% python3 -q
>>> import numpy as np
>>> from numpy import linalg as LA
>>> np.set_printoptions(precision=2, suppress=True, linewidth=160, sign=" ")
>>> m1 = np.load("x.npy")
>>> m1
array([[-2, -1,  0,  2, -1, -1, -1, -2, -2,  2],
       [-2, -1,  0,  2, -1, -1, -1, -2, -2,  2],
       [ 3,  4,  5,  7,  4,  4,  4,  3,  3,  7],
       [ 4,  5,  6,  8,  5,  5,  5,  4,  4,  8],
       [-2, -1,  0,  2, -1, -1, -1, -2, -2,  2],
       [ 1,  2,  3,  5,  2,  2,  2,  1,  1,  5],
       [ 1,  2,  3,  5,  2,  2,  2,  1,  1,  5],
       [ 3,  4,  5,  7,  4,  4,  4,  3,  3,  7],
       [-1,  0,  1,  3,  0,  0,  0, -1, -1,  3],
       [ 1,  2,  3,  5,  2,  2,  2,  1,  1,  5]])
>>> rng = np.random.default_rng(526617)
>>> Y = m1 + rng.integers(-2, 3, (10, 2)) @ rng.integers(-2, 3, (2, 10))
>>> Y
array([[ 0,  0, -2,  2, -1, -2,  0,  0, -2,  3],
       [ 2,  2, -1,  2,  0,  0, -1, -2, -4,  2],
       [ 7,  8,  7,  7,  6,  8,  2, -1, -1,  5],
       [ 2,  3,  5,  8,  4,  3,  6,  6,  6,  9],
       [ 4,  4,  0,  2,  1,  2, -2, -4, -6,  1],
       [ 9,  8,  1,  5,  4,  4,  2,  1, -3,  5],
       [ 3,  3,  1,  5,  2,  1,  3,  3,  1,  6],
       [ 1,  3,  7,  7,  4,  5,  3,  1,  3,  6],
       [-7, -4,  4,  3, -1,  0, -1, -3,  1,  2],
       [-1,  2,  8,  5,  3,  6, -1, -5, -1,  2]])
>>> np.abs(Y - m1).sum(axis=1)
array([ 10,  12,  28,  14,  24,  24,  10,  10,  20,  26])
>>> np.round(LA.svd(Y - m1, compute_uv=False), 2) + 0
array([ 19.73,  14.52,   0.  ,   0.  ,   0.  ,   0.  ,   0.  ,   0.  ,   0.  ,   0.  ])
>>> Uu, sv, vt = LA.svd(m1)
>>> V = vt[:(sv > 1e-8).sum()]
>>> x = m1[4] + -2 * m1[3] + rng.integers(2) * np.eye(10)[9]
>>> x
array([-10., -11., -12., -14., -11., -11., -11., -10., -10., -13.])
>>> np.allclose(V.T @ V @ x, x)
False
>>> round(float(LA.norm(x - V.T @ V @ x)), 2)
0.75
>>> np.abs(np.diag(LA.qr(m1)[1])) > 1e-9
array([ True,  True, False, False, False, False, False, False, False, False])
>>> np.allclose(m1[:-1].T @ LA.lstsq(m1[:-1].T, m1[-1])[0], m1[-1])
True
>>> try:
...     LA.inv(m1)
... except LA.LinAlgError as e:
...     print(e)
... 
Singular matrix
>>> np.round(m1 @ LA.pinv(m1) @ m1, 2) + 0
array([[-2., -1.,  0.,  2., -1., -1., -1., -2., -2.,  2.],
       [-2., -1.,  0.,  2., -1., -1., -1., -2., -2.,  2.],
       [ 3.,  4.,  5.,  7.,  4.,  4.,  4.,  3.,  3.,  7.],
       [ 4.,  5.,  6.,  8.,  5.,  5.,  5.,  4.,  4.,  8.],
       [-2., -1.,  0.,  2., -1., -1., -1., -2., -2.,  2.],
       [ 1.,  2.,  3.,  5.,  2.,  2.,  2.,  1.,  1.,  5.],
       [ 1.,  2.,  3.,  5.,  2.,  2.,  2.,  1.,  1.,  5.],
       [ 3.,  4.,  5.,  7.,  4.,  4.,  4.,  3.,  3.,  7.],
       [-1.,  0.,  1.,  3.,  0.,  0.,  0., -1., -1.,  3.],
       [ 1.,  2.,  3.,  5.,  2.,  2.,  2.,  1.,  1.,  5.]])
